% ipython --no-banner

In [1]: import numpy as np

In [2]: np.set_printoptions(precision=1, suppress=True, linewidth=100, floatmode="fixed")

In [3]: data = np.load("data.npy")

In [4]: data
Out[4]: 
array([[-39.7,  41.3, -57.6,  38.8, -19.9, -20.0,  18.7,  60.8, -60.0],
       [-42.4,  40.8, -59.4,  40.0, -20.1, -20.8,  19.4,  59.5, -59.8],
       [-40.0,  40.5, -61.1,  38.3, -19.6, -20.8,  21.5,  60.3, -60.7],
       [-40.8,  38.7, -60.3,  40.6, -19.8, -19.3,  19.6,  60.7, -58.9],
       [-41.2,  40.5, -59.7,  39.0, -21.5, -20.4,  18.8,  61.5, -60.6],
       [-39.6,  40.2, -59.8,  40.2, -23.0, -21.0,  20.4,  60.5, -59.4],
       [-41.3,  40.4, -57.7,  38.8, -20.7, -22.0,  20.5,  62.2, -58.4],
       [-40.0,  39.6, -61.4,  42.1, -18.6, -17.3,  18.4,  61.0, -57.5],
       [-39.2,  39.9, -59.6,  38.2, -20.5, -20.3,  21.5,  61.5, -60.1],
       [-39.1,  39.6, -59.2,  39.2, -18.7, -18.8,  21.6,  59.2, -60.0],
       [-39.2,  39.5, -60.7,  40.5, -19.6, -20.3,  21.6,  59.5, -60.1],
       [-40.4,  39.5, -59.9,  39.6, -20.8, -20.3,  18.7,  59.7, -59.6],
       [-40.7,  40.8, -58.7,  40.8, -19.6, -19.1,  18.7,  60.1, -58.7],
       [-39.6,  39.7, -59.8,  39.9, -21.6, -20.5,  18.4,  59.1, -59.4],
       [-41.2,  39.4, -58.8,  41.1, -21.5, -20.0,  20.8,  59.4, -59.4],
       [-41.2,  41.8, -61.5,  37.3, -18.8, -20.2,  21.0,  61.2, -61.3],
       [-40.1,  40.1, -59.3,  41.4, -20.5, -17.4,  19.2,  60.6, -59.6],
       [-40.5,  41.0, -60.6,  39.9, -21.8, -21.6,  20.6,  60.3, -59.5],
       [-40.0,  39.2, -61.6,  38.7, -18.9, -18.9,  20.3,  59.6, -60.1],
       [-41.3,  41.8, -60.0,  41.6, -19.2, -19.6,  20.2,  60.2, -59.0],
       [-41.2,  39.2, -59.4,  39.6, -19.1, -17.9,  18.5,  59.7, -61.1],
       [-39.6,  39.4, -59.3,  41.6, -20.3, -17.6,  19.8,  59.1, -59.3],
       [-40.4,  42.0, -59.8,  39.8, -18.5, -18.9,  20.5,  62.1, -60.4],
       [-41.5,  40.2, -60.1,  40.6, -19.3, -21.3,  18.6,  59.1, -58.5],
       [-41.2,  40.9, -60.3,  40.6, -19.9, -21.5,  21.6,  59.1, -60.2],
       [-40.9,  39.9, -58.3,  39.6, -19.7, -18.9,  19.8,  58.5, -62.6],
       [-38.1,  39.3, -60.9,  41.5, -20.7, -19.1,  20.4,  60.3, -61.0],
       [-39.9,  39.2, -60.7,  39.7, -18.5, -21.0,  20.5,  60.6, -59.8],
       [-41.4,  40.9, -60.1,  40.3, -18.8, -18.1,  18.6,  60.3, -58.3],
       [-41.2,  41.8, -59.0,  41.3, -20.0, -20.8,  20.4,  59.8, -59.9],
       [-41.6,  41.2, -60.5,  40.9, -18.6, -21.8,  20.0,  59.8, -58.9],
       [-39.8,  39.1, -60.0,  40.1, -18.6, -20.9,  19.0,  60.8, -60.0],
       [-40.8,  41.5, -60.3,  40.2, -19.8, -19.9,  18.9,  60.8, -60.7],
       [-40.2,  40.6, -59.7,  40.1, -21.0, -20.0,  19.4,  61.0, -60.5],
       [-40.7,  37.5, -59.4,  40.5, -18.3, -21.2,  20.7,  60.9, -61.1]])

In [5]: z = data[:, 2] > np.median(data[:, 2])

In [6]: f = data[z].mean(axis=0) - data[~z].mean(axis=0)

In [7]: ((data - data.mean(axis=0)) @ f > 0).astype(int)
Out[7]: 
array([1, 1, 0, 0, 1, 1, 1, 0, 1, 1, 0, 1, 1, 1, 1, 0, 1, 0, 0, 0, 1, 1, 0, 0, 0, 1, 0, 0, 0, 1, 0,
       0, 0, 1, 1])

In [8]: z.astype(int)
Out[8]: 
array([1, 1, 0, 0, 1, 0, 1, 0, 1, 1, 0, 0, 1, 0, 1, 0, 1, 0, 0, 0, 1, 1, 0, 0, 0, 1, 0, 0, 0, 1, 0,
       0, 0, 1, 1])

In [9]: np.argsort(-np.abs(f).round(6), kind="stable")
Out[9]: array([2, 5, 8, 4, 0, 1, 3, 6, 7])

In [10]: round(float((((data - data.mean(axis=0)) @ f > 0) == z).mean()), 1)
Out[10]: 0.9
